$ python -q
>>> import numpy as np
>>> np.set_printoptions(precision=2, suppress=True, linewidth=120)
>>> def rd(a):
...     return np.round(a, 2) + 0
... 
>>> Z = np.array([[2, 3, -3, 3, -3, 1], [-1, 2, 2, 2, -1, 1], [-3, 0, -3, 3, -3, -3]])
>>> rng = np.random.default_rng(21)
>>> M = rng.normal(size=(28, 3)) @ Z + np.array([0, 0, 5, 1, 3, -2])
>>> rd(M)
array([[ 4.57,  4.1 , 12.3 , -0.26,  5.77,  5.23],
       [ 5.82,  4.97,  2.25,  3.57,  0.39,  2.04],
       [ 0.15, -4.57,  5.91, -4.25,  7.16, -3.21],
       [-0.83,  3.67,  1.75,  6.58, -2.  , -2.5 ],
       [-6.48, -8.23,  2.28, -2.56,  4.99, -9.93],
       [-3.87,  7.27,  2.83, 11.9 , -5.72, -2.48],
       [-5.22, -0.5 ,  8.76,  2.38,  2.9 , -3.62],
       [ 1.24, -1.  ,  2.71,  0.01,  3.17, -2.61],
       [-1.56,  1.34,  6.85,  2.72,  2.17, -1.63],
       [ 2.53,  3.21, -2.72,  5.62, -2.39, -2.6 ],
       [ 5.41, -0.23,  5.32, -2.78,  5.91,  1.18],
       [ 2.  ,  4.08,  3.48,  4.59, -0.07,  0.02],
       [ 0.75, -0.17,  1.75,  1.55,  1.78, -3.  ],
       [-4.36, -1.44,  4.23,  2.52,  1.67, -5.37],
       [ 1.57,  0.68, 10.82, -1.42,  6.27,  1.61],
       [ 1.09, -3.59,  3.44, -2.9 ,  5.53, -3.35],
       [ 1.16, -0.16,  5.17,  0.04,  3.76, -1.32],
       [ 4.9 ,  6.87,  7.47,  4.22,  1.2 ,  4.41],
       [ 6.27,  0.08,  0.23, -1.13,  3.4 , -0.35],
       [ 2.68, -0.3 ,  8.88, -2.44,  6.55,  1.08],
       [ 0.56, -2.01,  9.4 , -3.09,  7.17, -0.57],
       [-4.74, -0.59,  5.46,  3.2 ,  1.46, -4.77],
       [-0.08, -0.14,  5.28,  0.8 ,  3.22, -1.98],
       [ 2.72, -2.39,  8.45, -4.5 ,  7.99,  0.15],
       [ 1.79,  1.78,  3.3 ,  2.36,  1.55, -1.02],
       [-4.39,  1.66,  1.2 ,  6.93, -2.4 , -5.53],
       [-0.75, -1.62,  4.42, -0.02,  3.62, -3.28],
       [-5.74,  0.01,  7.3 ,  3.79,  1.49, -4.35]])
>>> labels = M[:, 3] > np.median(M[:, 3])
>>> r0 = M[labels].mean(axis=0) - M[~labels].mean(axis=0)
>>> rd(r0)
array([-2.36,  3.68, -2.19,  6.17, -5.18, -0.93])
>>> ((M - M.mean(axis=0)) @ r0 > 0).astype(int)
array([0, 1, 0, 1, 0, 1, 1, 0, 1, 1, 0, 1, 1, 1, 0, 0, 0, 1, 0, 0, 0, 1, 0, 0, 1, 1, 0, 1])
>>> np.argsort(-np.abs(r0).round(6), kind="stable")
array([3, 4, 1, 0, 2, 5])
>>> Ac = M - M.mean(axis=0)
>>> evecs = np.linalg.svd(Ac)[2][:4]
>>> A2 = Ac - Ac @ evecs.T @ evecs
>>> np.linalg.norm(A2, axis=1).round(6).argmax()
np.int64(0)
>>> rd((Ac @ evecs.T).std(axis=0))
array([5.87, 4.95, 3.22, 0.  ])
>>> rd(np.diag(evecs.T @ evecs))
array([0.74, 0.61, 0.91, 0.47, 0.88, 0.39])
>>> F = np.loadtxt("a.csv", delimiter=",")
>>> rd(F)
array([[ 0.  ,  0.03,  0.02,  0.  , -0.04, -0.03],
       [ 0.03,  0.18,  0.13, -0.03, -0.28, -0.23],
       [ 0.02,  0.13,  0.09, -0.02, -0.2 , -0.16],
       [ 0.  , -0.03, -0.02,  0.  ,  0.04,  0.03],
       [-0.04, -0.28, -0.2 ,  0.04,  0.44,  0.36],
       [-0.03, -0.23, -0.16,  0.03,  0.36,  0.29]])
>>> print(F.shape)
(6, 6)
>>> np.count_nonzero(F)
np.int64(36)
>>> rd(F.sum(axis=1))
array([-0.03, -0.2 , -0.14,  0.03,  0.32,  0.26])
>>> rd(np.linalg.norm(F))
np.float64(1.0)
>>> print(np.linalg.matrix_rank(F))
1
>>> print(rd(F - F[0]))
[[ 0.    0.    0.    0.    0.    0.  ]
 [ 0.02  0.15  0.11 -0.02 -0.24 -0.19]
 [ 0.01  0.1   0.07 -0.01 -0.16 -0.13]
 [-0.01 -0.05 -0.04  0.01  0.08  0.06]
 [-0.04 -0.3  -0.22  0.04  0.47  0.39]
 [-0.04 -0.25 -0.18  0.04  0.4   0.32]]
>>> np.unravel_index(np.abs(F).argmax(), F.shape)
(np.int64(4), np.int64(4))
>>> rd(F.mean(axis=0))
array([ 0.  , -0.03, -0.02,  0.  ,  0.05,  0.04])
>>> rd(np.abs(F).max())
np.float64(0.44)
>>> vec = np.array([1, -1, 2, -2, 1, -2])
>>> np.trace(F)
np.float64(1.0)
>>> rd(np.eye(6) - F)
array([[ 1.  , -0.03, -0.02,  0.  ,  0.04,  0.03],
       [-0.03,  0.82, -0.13,  0.03,  0.28,  0.23],
       [-0.02, -0.13,  0.91,  0.02,  0.2 ,  0.16],
       [ 0.  ,  0.03,  0.02,  1.  , -0.04, -0.03],
       [ 0.04,  0.28,  0.2 , -0.04,  0.56, -0.36],
       [ 0.03,  0.23,  0.16, -0.03, -0.36,  0.71]])
>>> rd((vec - F @ vec) @ (F @ vec))
np.float64(0.0)
>>> w, evecs = np.linalg.eigh(F)
>>> np.unique(w.round(6) + 0, return_counts=True)[1]
array([5, 1])
>>> (w > 1e-8).sum(), (w < -1e-8).sum()
(np.int64(1), np.int64(0))
>>> rd(evecs.T @ F @ evecs)
array([[0., 0., 0., 0., 0., 0.],
       [0., 0., 0., 0., 0., 0.],
       [0., 0., 0., 0., 0., 0.],
       [0., 0., 0., 0., 0., 0.],
       [0., 0., 0., 0., 0., 0.],
       [0., 0., 0., 0., 0., 1.]])
>>> rank = np.linalg.matrix_rank(F)
>>> rank
np.int64(1)
>>> ns = np.linalg.svd(F)[2][rank:].T
>>> print(ns.shape)
(6, 5)
>>> print(rd(ns @ ns.T))
[[ 1.   -0.03 -0.02  0.    0.04  0.03]
 [-0.03  0.82 -0.13  0.03  0.28  0.23]
 [-0.02 -0.13  0.91  0.02  0.2   0.16]
 [ 0.    0.03  0.02  1.   -0.04 -0.03]
 [ 0.04  0.28  0.2  -0.04  0.56 -0.36]
 [ 0.03  0.23  0.16 -0.03 -0.36  0.71]]
>>> np.linalg.matrix_rank(F.T @ F), np.linalg.matrix_rank(F @ F.T)
(np.int64(1), np.int64(1))
>>> [int(np.linalg.matrix_rank(np.delete(F, i, axis=0))) for i in range(6)]
[1, 1, 1, 1, 1, 1]
>>> print(np.unique(F.round(6), axis=0).shape)
(6, 6)
>>> np.allclose(F[:-1].T @ np.linalg.lstsq(F[:-1].T, F[-1])[0], F[-1])
True
>>> feats = np.load("layer18.npy")
>>> feats
array([[ 0.4, -2.1,  1.1,  1. ,  1.8,  0.3,  0. ],
       [ 3.6, -1.2,  1.5, -0.6, -1.5, -3.3, -1.2],
       [ 1.5,  0.1, -0.3,  1.4,  0.9,  0.4,  0.1],
       [-0.7, -0.6,  0.3, -0.2, -2.1,  0. , -0.7],
       [ 0.6, -2.1, -0.4,  1.1, -0.8, -1.2, -1. ],
       [ 0.4, -0.3, -1.4,  0.7,  0. ,  0.3,  1.1],
       [-2.1, -0.8,  1.1,  0.2,  0.9,  2.6,  2.8],
       [ 0. ,  0.6, -0.7,  0.1, -1.1,  2.3,  0. ],
       [-2.2,  1.7,  1.5,  0.7, -0.5,  2.9,  0.3],
       [-0.3,  0.9, -0.8, -0.5, -0.7, -0.5, -1. ],
       [-1.8,  1.8,  0.6,  0.7, -0.9, -0.4,  1.8],
       [-1.5, -0.4,  1.2,  1.3, -0.4,  0.2,  0.7],
       [-0.3,  0.4, -0.3,  0.5,  0.8, -0.5, -1.4],
       [-0.5,  0.6,  1.4,  0.2,  0.6,  0.2, -1.4],
       [-0.5,  1.6, -0.6, -0.6, -1.2,  1.5,  2.3],
       [ 0.2,  1.3, -0.2,  0.6,  0.9, -0.3,  0.8],
       [ 0.3, -1.1,  0.1, -0.2, -1.1, -0.8, -0.5],
       [-0.2,  1.5,  0.9, -0.4,  0.2,  1.7,  1.3],
       [ 0.1, -1.1,  0.1, -2.3,  0.7, -0.8, -0.2],
       [ 1.6, -0.2, -1.5,  0. ,  1.3,  0.8, -0.7],
       [ 1.1, -0.3, -0.9,  0.9, -1.7,  0.1,  1.6]])
>>> Ac = feats - feats.mean(axis=0)
>>> U, s, Vt = np.linalg.svd(Ac, full_matrices=False)
>>> rd(np.abs(Vt[-1]))
array([0.59, 0.05, 0.54, 0.06, 0.24, 0.53, 0.11])
>>> np.searchsorted(np.cumsum(s ** 2) / (s ** 2).sum(), 0.9) + 1
np.int64(6)
>>> np.linalg.matrix_rank(Ac)
np.int64(7)
>>> rd(Vt[0] * np.sign(Vt[0, np.abs(Vt[0]).argmax()]))
array([-0.54,  0.37,  0.06,  0.07,  0.05,  0.61,  0.43])
>>> np.abs(U[:, 0]).argmax()
np.int64(1)
>>> np.abs(Vt[0]).argmax()
np.int64(5)
>>> vec = np.array([-2, 2, -1, -3, 0, 1, -1])
>>> target = feats @ vec
>>> rd(np.linalg.solve(feats.T @ feats, feats.T @ target))
array([-2.,  2., -1., -3.,  0.,  1., -1.])
>>> try:
...     np.linalg.solve(feats, target)
... except np.linalg.LinAlgError as e:
...     print("failed:", e)
... 
failed: Last 2 dimensions of the array must be square
>>> print(rd(np.linalg.lstsq(feats, target)[0]))
[-2.  2. -1. -3.  0.  1. -1.]
>>> target = target + 0.02 * rng.normal(size=21)
>>> rd(target)
array([ -8.79, -11.4 ,  -6.39,   1.22,  -8.49,  -2.91,   0.67,   3.92,   6.79,   5.18,   2.32,  -3.39,   1.07,   1.8 ,
         5.79,  -0.48,  -2.64,   4.09,   3.8 ,  -0.57,  -6.12])
>>> c, *_ = np.linalg.lstsq(feats, target)
>>> rd(np.linalg.norm(target - feats @ c))
np.float64(0.08)
>>> [round(float(np.linalg.norm(np.linalg.solve(feats.T @ feats + lam * np.eye(7), feats.T @ target))), 2) for lam in (0, 1, 10, 100)]
[4.47, 4.26, 3.06, 1.0]
>>> rd(feats.T @ (target - feats @ c))
array([0., 0., 0., 0., 0., 0., 0.])
>>> D = np.linalg.norm(feats[:, None] - feats[None], axis=-1)
>>> D.shape
(21, 21)
>>> (D + 1e9 * np.eye(21)).round(6).argmin(axis=1)
array([ 2, 16, 19, 16, 16, 20, 17, 17, 17, 12, 11, 10, 13, 12, 17,  2,  3, 14, 16,  2,  5])
>>> D.mean(axis=1).argmax()
np.int64(1)
>>> np.linalg.matrix_rank(D ** 2)
np.int64(9)
>>> Ac = (feats - feats.mean(axis=0)) / feats.std(axis=0)
>>> rd(Ac.std(axis=0))
array([1., 1., 1., 1., 1., 1., 1.])
>>> c = np.linalg.lstsq(np.delete(Ac, 5, axis=1), Ac[:, 5])[0]
>>> print(rd(c))
[-0.45  0.18 -0.13  0.05  0.21  0.28]
>>> rd(1 - np.var(Ac[:, 5] - np.delete(Ac, 5, axis=1) @ c))
np.float64(0.55)
>>> K = np.loadtxt("dump.csv", delimiter=",")
>>> rd(K)
array([[-0.24,  1.6 , -0.63,  0.41, -0.63, -0.81,  0.69,  2.07],
       [ 1.46,  1.57, -0.39, -0.98,  0.34,  1.41,  0.37,  1.02],
       [ 0.44,  1.91, -0.66, -0.1 , -0.35, -0.03,  0.69,  2.03],
       [-1.64, -1.1 ,  0.2 ,  1.18, -0.58, -1.78, -0.15, -0.36],
       [-1.48,  0.02, -0.2 ,  1.21, -0.84, -1.93,  0.27,  0.9 ],
       [-0.44, -1.91,  0.66,  0.1 ,  0.35,  0.03, -0.69, -2.03],
       [ 0.64, -1.28,  0.56, -0.69,  0.76,  1.23, -0.63, -1.91],
       [-0.04,  1.72, -0.65,  0.26, -0.56, -0.59,  0.7 ,  2.09],
       [-0.21,  1.62, -0.63,  0.39, -0.63, -0.79,  0.69,  2.07],
       [-1.43,  0.14, -0.24,  1.18, -0.85, -1.91,  0.31,  1.01]])
>>> # rank 2
>>> rank = np.linalg.matrix_rank(K)
>>> rank
np.int64(2)
>>> ns = np.linalg.svd(K)[2][rank:].T
>>> [int(np.linalg.matrix_rank(K[:i])) for i in range(1, len(K) + 1)]
[1, 2, 2, 2, 2, 2, 2, 2, 2, 2]
>>> print(np.allclose(K @ ns, 0))
True
>>> vec = np.array([0, 0, 2, 2, 3, 0, 1, 0])
>>> h1 = np.maximum(K @ vec, 0)
>>> print(rd(h1))
[0.   0.   0.   0.86 0.   1.86 1.4  0.   0.   0.  ]
>>> rd(np.maximum(K @ (3 * vec), 0))
array([0.  , 0.  , 0.  , 2.59, 0.  , 5.59, 4.19, 0.  , 0.  , 0.  ])
>>> print(rd(np.maximum(K @ vec, 0) - np.maximum(-K @ vec, 0)))
[-1.66 -1.36 -1.86  0.86 -0.25  1.86  1.4  -1.75 -1.67 -0.37]
>>> rd(K * (h1 > 1e-9)[:, None])
array([[ 0.  ,  0.  ,  0.  ,  0.  ,  0.  ,  0.  ,  0.  ,  0.  ],
       [ 0.  ,  0.  ,  0.  ,  0.  ,  0.  ,  0.  ,  0.  ,  0.  ],
       [ 0.  ,  0.  ,  0.  ,  0.  ,  0.  ,  0.  ,  0.  ,  0.  ],
       [-1.64, -1.1 ,  0.2 ,  1.18, -0.58, -1.78, -0.15, -0.36],
       [ 0.  ,  0.  ,  0.  ,  0.  ,  0.  ,  0.  ,  0.  ,  0.  ],
       [-0.44, -1.91,  0.66,  0.1 ,  0.35,  0.03, -0.69, -2.03],
       [ 0.64, -1.28,  0.56, -0.69,  0.76,  1.23, -0.63, -1.91],
       [ 0.  ,  0.  ,  0.  ,  0.  ,  0.  ,  0.  ,  0.  ,  0.  ],
       [ 0.  ,  0.  ,  0.  ,  0.  ,  0.  ,  0.  ,  0.  ,  0.  ],
       [ 0.  ,  0.  ,  0.  ,  0.  ,  0.  ,  0.  ,  0.  ,  0.  ]])
>>> t = np.radians(90)
>>> r_ = np.eye(8)
>>> r_[5, 5] = r_[7, 7] = np.cos(t)
>>> r_[5, 7], r_[7, 5] = -np.sin(t), np.sin(t)
>>> print(rd(r_))
[[ 1.  0.  0.  0.  0.  0.  0.  0.]
 [ 0.  1.  0.  0.  0.  0.  0.  0.]
 [ 0.  0.  1.  0.  0.  0.  0.  0.]
 [ 0.  0.  0.  1.  0.  0.  0.  0.]
 [ 0.  0.  0.  0.  1.  0.  0.  0.]
 [ 0.  0.  0.  0.  0.  0.  0. -1.]
 [ 0.  0.  0.  0.  0.  0.  1.  0.]
 [ 0.  0.  0.  0.  0.  1.  0.  0.]]
>>> A2 = K @ r_.T
>>> np.allclose(np.linalg.norm(K, axis=1), np.linalg.norm(A2, axis=1))
True
